% ipython --no-banner

In [1]: import numpy as np

In [2]: np.set_printoptions(precision=2, suppress=True, linewidth=140)

In [3]: J = np.loadtxt("case7.csv", delimiter=",")

In [4]: print(J)
[[ 0.7  2.1 -1.8]
 [ 0.   0.2 -0.2]
 [ 1.6  0.1  0.9]
 [-0.9  0.9  0.4]
 [ 0.9 -0.3  0.7]
 [-1.2  1.1 -0.2]
 [-0.6 -0.2  0.3]
 [-0.3 -1.2  0.9]
 [-0.4 -0.3  1.5]
 [ 0.6 -0.4  0. ]
 [-0.3  1.1  0.7]
 [ 3.  -6.  -4. ]
 [ 0.   1.1 -0.5]
 [ 0.2  0.5  1.8]
 [-0.7 -0.8  1.3]
 [ 1.6  1.6  2.6]
 [-0.4  0.6  0.4]
 [-1.   0.7 -1.2]
 [ 0.5  0.3  0.7]
 [ 0.9  0.7  2.2]
 [-1.2 -1.3  0.7]
 [ 0.8  1.8 -0.1]
 [ 0.4  0.9  1.2]]

In [5]: rng = np.random.default_rng(5846)

In [6]: lab = rng.permutation(3)

In [7]: out = J[:, lab] * rng.choice([-1, 1], 3)

In [8]: print(out)
[[ 1.8 -0.7  2.1]
 [ 0.2 -0.   0.2]
 [-0.9 -1.6  0.1]
 [-0.4  0.9  0.9]
 [-0.7 -0.9 -0.3]
 [ 0.2  1.2  1.1]
 [-0.3  0.6 -0.2]
 [-0.9  0.3 -1.2]
 [-1.5  0.4 -0.3]
 [-0.  -0.6 -0.4]
 [-0.7  0.3  1.1]
 [ 4.  -3.  -6. ]
 [ 0.5 -0.   1.1]
 [-1.8 -0.2  0.5]
 [-1.3  0.7 -0.8]
 [-2.6 -1.6  1.6]
 [-0.4  0.4  0.6]
 [ 1.2  1.   0.7]
 [-0.7 -0.5  0.3]
 [-2.2 -0.9  0.7]
 [-0.7  1.2 -1.3]
 [ 0.1 -0.8  1.8]
 [-1.2 -0.4  0.9]]

In [9]: U, _, Vt = np.linalg.svd(J.T @ out)

In [10]: print(np.round(np.linalg.lstsq(J, out)[0], 2) + 0)
[[ 0. -1.  0.]
 [ 0.  0.  1.]
 [-1.  0.  0.]]

In [11]: x0 = np.array([8, 0, -3])

In [12]: target = J @ x0

In [13]: print(np.round(np.linalg.pinv(J) @ J, 2) + 0)
[[1. 0. 0.]
 [0. 1. 0.]
 [0. 0. 1.]]

In [14]: print(np.round(np.linalg.lstsq(J, target)[0], 2) + 0)
[ 8.  0. -3.]

In [15]: target = target + 0.3 * rng.normal(size=23)

In [16]: print(target)
[ 11.09   0.48   9.54  -8.23   5.37  -8.43  -5.42  -4.99  -7.43   4.92  -4.28  36.08   1.43  -3.79  -9.92   5.07  -4.65  -4.16   1.36
   0.88 -11.95   6.43   0.04]

In [17]: b, *_ = np.linalg.lstsq(J, target)

In [18]: print(np.round(J.T @ (target - J @ b), 2) + 0)
[0. 0. 0.]

In [19]: print([round(float(np.linalg.norm(np.linalg.solve(J.T @ J + lam * np.eye(3), J.T @ target))), 2) for lam in (0, 1, 10, 100)])
[8.51, 8.16, 6.02, 2.04]

In [20]: print(b)
[ 7.96  0.01 -3.02]

In [21]: print(round(float(np.linalg.norm(target - J @ b)), 2))
1.4

In [22]: print(b.round())
[ 8.  0. -3.]

In [23]: out = np.array([[1, -1, 2], [-3, 1, 2], [-2, 0, 2]])

In [24]: print(np.vstack([J, out.T]).shape)
(26, 3)

In [25]: Q, R = np.linalg.qr(J)

In [26]: print(np.round(Q @ R, 2) + 0)
[[ 0.7  2.1 -1.8]
 [ 0.   0.2 -0.2]
 [ 1.6  0.1  0.9]
 [-0.9  0.9  0.4]
 [ 0.9 -0.3  0.7]
 [-1.2  1.1 -0.2]
 [-0.6 -0.2  0.3]
 [-0.3 -1.2  0.9]
 [-0.4 -0.3  1.5]
 [ 0.6 -0.4  0. ]
 [-0.3  1.1  0.7]
 [ 3.  -6.  -4. ]
 [ 0.   1.1 -0.5]
 [ 0.2  0.5  1.8]
 [-0.7 -0.8  1.3]
 [ 1.6  1.6  2.6]
 [-0.4  0.6  0.4]
 [-1.   0.7 -1.2]
 [ 0.5  0.3  0.7]
 [ 0.9  0.7  2.2]
 [-1.2 -1.3  0.7]
 [ 0.8  1.8 -0.1]
 [ 0.4  0.9  1.2]]

In [27]: print(np.allclose(R.T @ R, J.T @ J))
True

In [28]: mat = np.load("block14.npy")

In [29]: print(mat)
[[0 2 0]
 [2 0 0]
 [0 0 0]]

In [30]: print(np.round(np.linalg.eigvalsh(mat).min(), 2))
-2.0

In [31]: print(np.all(np.linalg.eigvalsh(mat) > 0))
False

In [32]: print(mat @ np.linalg.pinv(mat) @ mat)
[[0. 2. 0.]
 [2. 0. 0.]
 [0. 0. 0.]]

In [33]: print(np.allclose(mat[:-1].T @ np.linalg.lstsq(mat[:-1].T, mat[-1])[0], mat[-1]))
True

In [34]: print(np.round(np.trace(np.linalg.pinv(mat) @ mat), 2))
2.0

In [35]: rank = np.linalg.matrix_rank(mat)

In [36]: print(rank)
2

In [37]: ns = np.linalg.svd(mat)[2][rank:].T

In [38]: print(ns.shape)
(3, 1)

In [39]: print(ns @ ns.T)
[[0. 0. 0.]
 [0. 0. 0.]
 [0. 0. 1.]]

In [40]: print(np.linalg.matrix_rank(mat.T @ mat), np.linalg.matrix_rank(mat @ mat.T))
2 2

In [41]: print([int(np.linalg.matrix_rank(np.delete(mat, i, axis=0))) for i in range(3)])
[1, 1, 2]

In [42]: X = np.loadtxt("a.csv", delimiter=",")

In [43]: print(X)
[[ 19.34  10.48   7.91]
 [ 12.52  11.7   -6.77]
 [-22.25   8.06  32.92]
 [  2.44 -22.21  12.33]
 [-12.64   1.28  -2.21]
 [ 14.98 -15.31 -29.46]
 [ 34.9  -36.06  -0.92]
 [ -9.89  -8.08 -21.31]
 [ -8.22  14.08  32.87]
 [-16.04  31.11 -19.01]
 [-28.97  12.7   16.84]
 [  8.55  -5.65   0.63]
 [  0.69  12.73  18.33]
 [  3.94 -17.84  -5.76]
 [-16.15  30.21   6.28]
 [-34.32   6.6   14.02]
 [ -1.75   1.71  -5.42]
 [ -1.03  12.77  22.04]
 [-12.68  14.37  12.57]
 [  9.6  -13.7  -12.81]]

In [44]: lab = X[:, 0] > np.median(X[:, 0])

In [45]: u = X[lab].mean(axis=0) - X[~lab].mean(axis=0)

In [46]: print((((X - X.mean(axis=0)) @ u > 0) == lab).mean())
0.8

In [47]: print(np.argsort(-np.abs(u).round(6), kind="stable"))
[0 1 2]

In [48]: out = np.c_[X[:, :1] @ np.array([[0]]), np.array([-1, 1, -3, -1, 2, 0, 0, 3, 1, 2, -3, 2, 3, -1, 0, 3, -1, 2, 3, 3])]

In [49]: print(out)
[[ 0. -1.]
 [ 0.  1.]
 [ 0. -3.]
 [ 0. -1.]
 [ 0.  2.]
 [ 0.  0.]
 [ 0.  0.]
 [ 0.  3.]
 [ 0.  1.]
 [ 0.  2.]
 [ 0. -3.]
 [ 0.  2.]
 [ 0.  3.]
 [ 0. -1.]
 [ 0.  0.]
 [ 0.  3.]
 [ 0. -1.]
 [ 0.  2.]
 [ 0.  3.]
 [ 0.  3.]]

In [50]: print(np.linalg.matrix_rank(np.c_[X, out]))
4

In [51]: print(np.linalg.matrix_rank(out))
1
